% ipython --no-banner

In [1]: import numpy as np

In [2]: import numpy.linalg as la

In [3]: np.set_printoptions(suppress=True, linewidth=100)

In [4]: def rd(a):
   ...:     return np.round(a, 3) + 0
   ...: 

In [5]: A = np.loadtxt("out17.csv", delimiter=",")

In [6]: A
Out[6]: 
array([[-3.327,  0.581,  2.379,  2.676,  0.428, -0.767],
       [ 0.931, -4.631,  1.045, -0.193, -0.755,  0.993],
       [ 0.001, -1.127, -2.222,  0.999,  4.16 ,  0.696],
       [-2.217, -2.937,  1.955,  1.331, -2.298,  0.762],
       [-1.788,  0.513,  2.194, -0.928, -3.117, -2.48 ],
       [-1.205, -0.696, -3.725, -1.287,  2.012, -1.866],
       [ 2.005, -1.803, -1.231,  0.437, -3.998,  0.203],
       [ 1.365,  0.63 , -3.082,  2.595, -2.296,  1.111],
       [-3.012, -2.832, -0.78 ,  2.03 ,  0.602,  1.678],
       [ 0.909, -3.355,  3.245, -1.018,  0.234, -1.139],
       [ 1.418,  1.401, -0.328,  3.924, -0.816,  2.204],
       [ 0.632, -2.112, -1.009, -0.796, -3.468, -2.543],
       [-1.082,  0.053,  0.013, -3.584,  1.996,  2.645],
       [-0.667, -1.373, -1.009, -2.992, -1.746,  3.107],
       [-1.372, -0.585,  2.502,  1.823,  2.769, -2.351],
       [-0.16 ,  1.439, -1.688,  2.543,  2.481, -2.726],
       [ 2.119, -1.593, -2.247,  2.751,  0.156,  2.309],
       [ 0.665,  1.141, -1.116, -3.662, -2.588,  1.379],
       [ 1.949,  0.468, -4.079,  1.807, -0.167,  1.025],
       [ 0.928,  0.014, -3.563, -0.873, -2.065,  2.534],
       [ 0.629, -1.051, -0.99 , -1.346,  0.093,  4.55 ],
       [ 1.395, -3.149, -0.087, -2.293,  1.702,  2.231],
       [ 3.451, -2.386,  0.045,  2.149,  0.736, -1.497],
       [-0.48 ,  3.756, -0.718, -0.026, -1.772, -2.646],
       [-0.427,  2.092,  2.057,  1.946,  3.118, -1.644],
       [-2.941, -2.068, -1.729, -0.316,  0.697,  2.914],
       [-0.063,  3.872,  0.567, -0.619, -3.022, -0.408],
       [ 2.737, -2.263,  2.435, -1.945,  1.634, -0.046],
       [-2.274, -1.896, -2.744,  1.983, -0.878,  2.   ],
       [-2.519, -3.369, -1.114,  0.468,  1.586, -1.825]])

In [7]: cen = A - A.mean(axis=0)

In [8]: Uu, sigma, Vt = la.svd(cen, full_matrices=False)

In [9]: print(rd(sigma ** 2 / (sigma ** 2).sum()))
[0.254 0.216 0.19  0.133 0.121 0.087]

In [10]: la.matrix_rank(cen)
Out[10]: np.int64(6)

In [11]: (np.sign(Uu[:, 0]) == np.sign(Uu[0, 0])).astype(int)
Out[11]: array([1, 0, 1, 1, 1, 1, 0, 0, 1, 1, 1, 0, 0, 0, 1, 1, 0, 0, 0, 0, 0, 0, 1, 1, 1, 0, 1, 1, 0, 1])

In [12]: np.abs(Vt[0]).argmax()
Out[12]: np.int64(5)

In [13]: rd((sigma ** 2).sum() ** 2 / (sigma ** 4).sum())
Out[13]: np.float64(5.354)

In [14]: np.abs(Uu[:, 0]).argmax()
Out[14]: np.int64(14)

In [15]: print(rd(np.abs(Vt[-1])))
[0.146 0.342 0.598 0.286 0.052 0.648]

In [16]: th = np.radians(30)

In [17]: Rm = np.eye(6)

In [18]: Rm[3, 3] = Rm[4, 4] = np.cos(th)

In [19]: Rm[3, 4], Rm[4, 3] = -np.sin(th), np.sin(th)

In [20]: rd(Rm)
Out[20]: 
array([[ 1.   ,  0.   ,  0.   ,  0.   ,  0.   ,  0.   ],
       [ 0.   ,  1.   ,  0.   ,  0.   ,  0.   ,  0.   ],
       [ 0.   ,  0.   ,  1.   ,  0.   ,  0.   ,  0.   ],
       [ 0.   ,  0.   ,  0.   ,  0.866, -0.5  ,  0.   ],
       [ 0.   ,  0.   ,  0.   ,  0.5  ,  0.866,  0.   ],
       [ 0.   ,  0.   ,  0.   ,  0.   ,  0.   ,  1.   ]])

In [21]: M2 = A @ Rm.T

In [22]: np.allclose(A @ A.T, M2 @ M2.T)
Out[22]: True

In [23]: M2 = Rm / la.norm(Rm, axis=1, keepdims=True)

In [24]: C2 = M2 @ M2.T

In [25]: print(np.argwhere(np.triu(np.abs(C2) > 0.95, 1)))
[]

In [26]: rd(la.norm(M2, axis=1))
Out[26]: array([1., 1., 1., 1., 1., 1.])

In [27]: (C2 - 2 * np.eye(6)).round(6).argmax(axis=1)
Out[27]: array([1, 0, 0, 0, 0, 0])

In [28]: C2[0]
Out[28]: array([1., 0., 0., 0., 0., 0.])

In [29]: rd(C2)
Out[29]: 
array([[1., 0., 0., 0., 0., 0.],
       [0., 1., 0., 0., 0., 0.],
       [0., 0., 1., 0., 0., 0.],
       [0., 0., 0., 1., 0., 0.],
       [0., 0., 0., 0., 1., 0.],
       [0., 0., 0., 0., 0., 1.]])

In [30]: mat = np.load("arr.npy")

In [31]: mat
Out[31]: 
array([[-5,  4,  0],
       [-2, -4,  0],
       [ 0,  0,  3]])

In [32]: # 2 groups of indices that never mix

In [33]: hat = np.triu(np.array([[1, 1, 0], [0, 2, 2], [0, 3, 1]]), 1) + np.eye(3)

In [34]: M2 = hat @ mat @ la.inv(hat)

In [35]: M2
Out[35]: 
array([[ -7.,   7., -14.],
       [ -2.,  -2.,  10.],
       [  0.,   0.,   3.]])

In [36]: rd(la.det(M2))
Out[36]: np.float64(84.0)

In [37]: print(np.trace(M2), np.trace(mat))
-6.0 -6

In [38]: print(hat @ mat - mat @ hat)
[[-2.  1. -8.]
 [ 0.  2. 14.]
 [ 0.  0.  0.]]

In [39]: M2 = np.c_[A[:, :4] @ np.array([[1, -2, -1, 1], [2, -2, 2, 2], [2, 2, 3, 3], [0, 2, -1, -3]]), np.array([-3, 3, -4, 0, 0, -3, -2, 0, -1, -4, 2, 0, 3, -4, 2, 1, -5, 2, 0, -3, -5, 2, -4, 2, 4, -1, 0, -1, 1, 0])]

In [40]: rd(M2)
Out[40]: 
array([[  2.593,  15.602,   8.95 ,  -3.056,  -3.   ],
       [ -6.241,   9.104,  -6.865,  -4.617,   3.   ],
       [ -6.697,  -0.194,  -9.92 , -11.916,  -4.   ],
       [ -4.181,  16.88 ,   0.877,  -6.219,   0.   ],
       [  3.626,   5.082,  10.324,   8.604,   0.   ],
       [-10.047,  -6.222, -10.075,  -9.911,  -3.   ],
       [ -4.063,  -1.992,  -9.741,  -6.605,  -2.   ],
       [ -3.539,  -4.964, -11.946, -14.406,   0.   ],
       [-10.236,  14.188,  -7.022, -17.106,  -1.   ],
       [  0.689,   9.346,   3.134,   6.988,  -4.   ],
       [  3.564,   1.554,  -3.524,  -8.536,   2.   ],
       [ -5.61 ,  -0.65 ,  -7.087,  -4.231,   0.   ],
       [ -0.95 ,  -5.084,   4.811,   9.815,   3.   ],
       [ -5.431,  -3.922,  -2.114,   2.536,  -4.   ],
       [  2.462,  12.564,   5.885,  -0.505,   2.   ],
       [ -0.658,  -0.848,  -4.569,  -9.975,   1.   ],
       [ -5.561,  -0.044, -14.797, -16.061,  -5.   ],
       [  0.715, -13.168,   1.931,  10.585,   2.   ],
       [ -5.273,  -9.378, -15.057, -14.773,   0.   ],
       [ -6.17 , -10.756, -10.716,  -7.114,  -3.   ],
       [ -3.453,  -3.828,  -4.355,  -0.405,  -5.   ],
       [ -5.077,  -1.252,  -5.661,   1.715,   2.   ],
       [ -1.231,   2.258, -10.237,  -7.633,  -4.   ],
       [  5.596,  -8.04 ,   5.864,   4.956,   2.   ],
       [  7.871,   4.676,   8.836,   4.09 ,   4.   ],
       [-10.535,   5.928,  -6.066, -11.316,  -1.   ],
       [  8.815,  -7.722,  10.127,  11.239,   0.   ],
       [  3.081,   0.032,   1.987,  11.351,  -1.   ],
       [-11.554,   6.818, -11.733, -20.247,   1.   ],
       [-11.485,  10.484,  -8.029, -14.003,   0.   ]])

In [41]: la.matrix_rank(M2)
Out[41]: np.int64(5)

In [42]: la.matrix_rank(np.c_[A, M2])
Out[42]: np.int64(7)

In [43]: print(rd(la.norm(la.qr(A)[0].T @ M2, axis=0) ** 2 / ((M2 ** 2).sum(axis=0) + 1e-12)))
[1.    1.    1.    1.    0.192]

In [44]: Q = mat.astype(float).copy()

In [45]: for j in range(3):
    ...:     Q[:, j] -= Q[:, :j] @ (Q[:, :j].T @ Q[:, j])
    ...:     Q[:, j] /= la.norm(Q[:, j])
    ...: 

In [46]: rd(Q)
Out[46]: 
array([[-0.928,  0.371,  0.   ],
       [-0.371, -0.928,  0.   ],
       [ 0.   ,  0.   ,  1.   ]])

In [47]: rd((Q - Q.T) / 2)
Out[47]: 
array([[ 0.   ,  0.371,  0.   ],
       [-0.371,  0.   ,  0.   ],
       [ 0.   ,  0.   ,  0.   ]])

In [48]: print(rd(np.abs(la.eigvals(Q)).max()))
1.0

In [49]: rd(la.matrix_power(Q, 2))
Out[49]: 
array([[ 0.724, -0.69 ,  0.   ],
       [ 0.69 ,  0.724,  0.   ],
       [ 0.   ,  0.   ,  1.   ]])

In [50]: np.allclose(Q @ Q.T, Q.T @ Q)
Out[50]: True

In [51]: rd((Q + Q.T) / 2)
Out[51]: 
array([[-0.928,  0.   ,  0.   ],
       [ 0.   , -0.928,  0.   ],
       [ 0.   ,  0.   ,  1.   ]])

In [52]: rd(np.trace(Q))
Out[52]: np.float64(-0.857)

In [53]: rd(la.det(Q))
Out[53]: np.float64(1.0)
